>>> import numpy as np
>>> from numpy import linalg as LA
>>> np.set_printoptions(suppress=True, linewidth=100)
>>> F = np.loadtxt("block18.csv", delimiter=",")
>>> print(F)
[[ 0.11  -0.952 -0.951 -0.98  -0.961]
 [-0.999 -0.363 -0.883 -0.883  0.854]
 [ 0.947  0.872 -0.168 -0.508 -0.493]
 [ 0.319  0.74   0.578 -0.273 -0.917]
 [ 0.941  0.848  0.997  0.998 -0.06 ]
 [-0.43   0.664  0.954  0.804 -0.831]
 [ 0.998 -0.04  -0.999 -0.999 -0.422]
 [-0.273  0.03  -1.    -1.     0.06 ]
 [-0.976  0.892 -0.273  0.578  0.999]
 [-0.675  0.478 -0.282 -0.03   0.831]
 [-0.945  0.927 -0.617 -0.691  0.896]
 [ 0.96  -0.68   0.405  0.235 -0.926]
 [-0.982  0.999  0.856  0.254  0.686]
 [ 0.84  -0.944 -0.974 -0.977 -0.887]
 [ 0.282  0.363 -0.872 -0.973 -0.887]
 [ 0.972 -0.786 -0.999 -1.    -0.876]
 [ 0.988  0.981  0.07  -0.592 -0.74 ]
 [-0.998 -0.735  0.585  0.706  0.726]
 [-0.99   0.336  0.998  0.997  0.217]
 [ 0.818  0.691  0.701  0.01  -0.943]
 [-1.     0.959 -0.744 -0.856  0.983]
 [ 0.998 -0.999  0.929  0.938 -0.999]
 [-0.995 -0.944 -0.254 -0.917 -0.994]
 [-0.217  0.804 -0.945 -0.964  0.485]
 [ 0.984  0.478  0.881  0.585 -0.972]
 [ 1.     0.929 -0.851 -0.859 -0.909]]
>>> Y = np.array([[0, -3, -2], [-1, 2, -1], [1, -1, 2], [3, -2, 3], [-1, 1, -3]])
>>> print(np.vstack([F, Y.T]).shape)
(29, 5)
>>> left, sig, Vh = LA.svd(F, full_matrices=False)
>>> print(np.round(sig / sig[0], 3))
[1.    0.939 0.671 0.384 0.159]
>>> print(left.shape, sig.shape, Vh.shape)
(26, 5) (5,) (5, 5)
>>> print(np.allclose(left * sig @ Vh, F))
True
>>> print(np.round(Vh @ Vh.T, 3) + 0)
[[1. 0. 0. 0. 0.]
 [0. 1. 0. 0. 0.]
 [0. 0. 1. 0. 0.]
 [0. 0. 0. 1. 0.]
 [0. 0. 0. 0. 1.]]
>>> print(np.round(left.T @ F @ Vh.T, 3) + 0)
[[5.728 0.    0.    0.    0.   ]
 [0.    5.38  0.    0.    0.   ]
 [0.    0.    3.846 0.    0.   ]
 [0.    0.    0.    2.2   0.   ]
 [0.    0.    0.    0.    0.911]]
>>> print(np.round(np.cumsum(sig ** 2) / np.sum(sig ** 2), 3))
[0.399 0.751 0.931 0.99  1.   ]
>>> print((sig > 1e-8).sum())
5
>>> cen = F - F.mean(axis=0)
>>> left, sig, Vh = LA.svd(cen, full_matrices=False)
>>> print(np.searchsorted(np.cumsum(sig ** 2) / (sig ** 2).sum(), 0.9) + 1)
3
>>> print(np.abs(Vh[0]).argmax())
0
>>> print(np.round(cen.mean(axis=0), 3) + 0)
[0. 0. 0. 0. 0.]
>>> print(sig.round(3))
[5.596 5.343 3.616 1.96  0.91 ]
>>> print(np.round(sig ** 2 / (sig ** 2).sum(), 3))
[0.404 0.368 0.169 0.049 0.011]
>>> W0 = np.loadtxt("arr.csv", delimiter=",")
>>> print(W0)
[[1.    0.9   0.81  0.729 0.656 0.59  0.531 0.478 0.43  0.387 0.349 0.314 0.282]
 [0.9   1.    0.9   0.81  0.729 0.656 0.59  0.531 0.478 0.43  0.387 0.349 0.314]
 [0.81  0.9   1.    0.9   0.81  0.729 0.656 0.59  0.531 0.478 0.43  0.387 0.349]
 [0.729 0.81  0.9   1.    0.9   0.81  0.729 0.656 0.59  0.531 0.478 0.43  0.387]
 [0.656 0.729 0.81  0.9   1.    0.9   0.81  0.729 0.656 0.59  0.531 0.478 0.43 ]
 [0.59  0.656 0.729 0.81  0.9   1.    0.9   0.81  0.729 0.656 0.59  0.531 0.478]
 [0.531 0.59  0.656 0.729 0.81  0.9   1.    0.9   0.81  0.729 0.656 0.59  0.531]
 [0.478 0.531 0.59  0.656 0.729 0.81  0.9   1.    0.9   0.81  0.729 0.656 0.59 ]
 [0.43  0.478 0.531 0.59  0.656 0.729 0.81  0.9   1.    0.9   0.81  0.729 0.656]
 [0.387 0.43  0.478 0.531 0.59  0.656 0.729 0.81  0.9   1.    0.9   0.81  0.729]
 [0.349 0.387 0.43  0.478 0.531 0.59  0.656 0.729 0.81  0.9   1.    0.9   0.81 ]
 [0.314 0.349 0.387 0.43  0.478 0.531 0.59  0.656 0.729 0.81  0.9   1.    0.9  ]
 [0.282 0.314 0.349 0.387 0.43  0.478 0.531 0.59  0.656 0.729 0.81  0.9   1.   ]]
>>> x0 = np.array([1, 2, 2, 0, 0, 0, 1, 1, 2, 1, 1, 2, 2])
>>> print(np.round(np.einsum("ij,j->i", W0, x0), 3))
[ 8.217  8.92   9.298  9.357  9.522  9.792 10.17  10.451 10.638 10.52  10.308 10.     9.38 ]
>>> print(np.round(W0 @ (2 * x0), 3))
[16.434 17.84  18.596 18.714 19.044 19.584 20.34  20.902 21.276 21.04  20.616 20.    18.76 ]
>>> print(np.sign((W0 @ x0).round(6)))
[1. 1. 1. 1. 1. 1. 1. 1. 1. 1. 1. 1. 1.]
>>> arr = np.array([[5, 3, 2, 4, 2, 2, 0, 5, 5, 0, 3, 5],
...     [4, 3, 4, 5, 3, 0, 3, 2, 0, 2, 2, 5],
...     [3, 3, 0, 0, 0, 2, 3, 4, 0, 1, 0, 2],
...     [4, 4, 1, 5, 2, 5, 4, 2, 5, 3, 2, 4],
...     [3, 0, 5, 5, 4, 1, 1, 4, 3, 5, 5, 3],
...     [4, 3, 5, 3, 5, 2, 4, 0, 2, 5, 2, 1],
...     [5, 2, 3, 3, 3, 2, 4, 3, 1, 2, 2, 5],
...     [3, 0, 0, 3, 3, 1, 5, 0, 0, 1, 3, 0]])
>>> arr[-1] = arr[0] + -3 * arr[1]
>>> print(arr)
[[  5   3   2   4   2   2   0   5   5   0   3   5]
 [  4   3   4   5   3   0   3   2   0   2   2   5]
 [  3   3   0   0   0   2   3   4   0   1   0   2]
 [  4   4   1   5   2   5   4   2   5   3   2   4]
 [  3   0   5   5   4   1   1   4   3   5   5   3]
 [  4   3   5   3   5   2   4   0   2   5   2   1]
 [  5   2   3   3   3   2   4   3   1   2   2   5]
 [ -7  -6 -10 -11  -7   2  -9  -1   5  -6  -3 -10]]
>>> print(np.allclose(arr[:-1].T @ LA.lstsq(arr[:-1].T, arr[-1])[0], arr[-1]))
True
>>> print(LA.lstsq(arr[:-1].T, arr[-1])[2])
7
>>> print(round(np.trace(LA.pinv(arr) @ arr), 3))
7.0
>>> print(np.abs(np.diag(LA.qr(arr)[1])) > 1e-9)
[ True  True  True  True  True  True  True False]
>>> T = np.stack([arr, 5 * arr, arr[::-1]])
>>> print(LA.matrix_rank(T.reshape(3, -1)))
2
>>> print(np.einsum("bij,cij->bc", T, T))
[[ 1509  7545   220]
 [ 7545 37725  1100]
 [  220  1100  1509]]
>>> print(np.round(LA.norm(T, axis=(1, 2)), 3))
[ 38.846 194.229  38.846]
>>> print(T.sum(axis=0))
[[ 23  12   2  13   5  14  -9  29  35  -6  15  20]
 [ 29  20  27  33  21   2  22  15   1  14  14  35]
 [ 22  21   5   3   5  14  22  24   2  11   2  13]
 [ 27  24  11  35  16  31  25  16  33  23  17  27]
 [ 22   4  31  35  26  11  10  26  23  33  32  22]
 [ 27  21  30  18  30  14  27   4  12  31  12   8]
 [ 34  15  22  23  21  12  27  20   6  14  14  35]
 [-37 -33 -58 -62 -40  14 -54  -1  35 -36 -15 -55]]
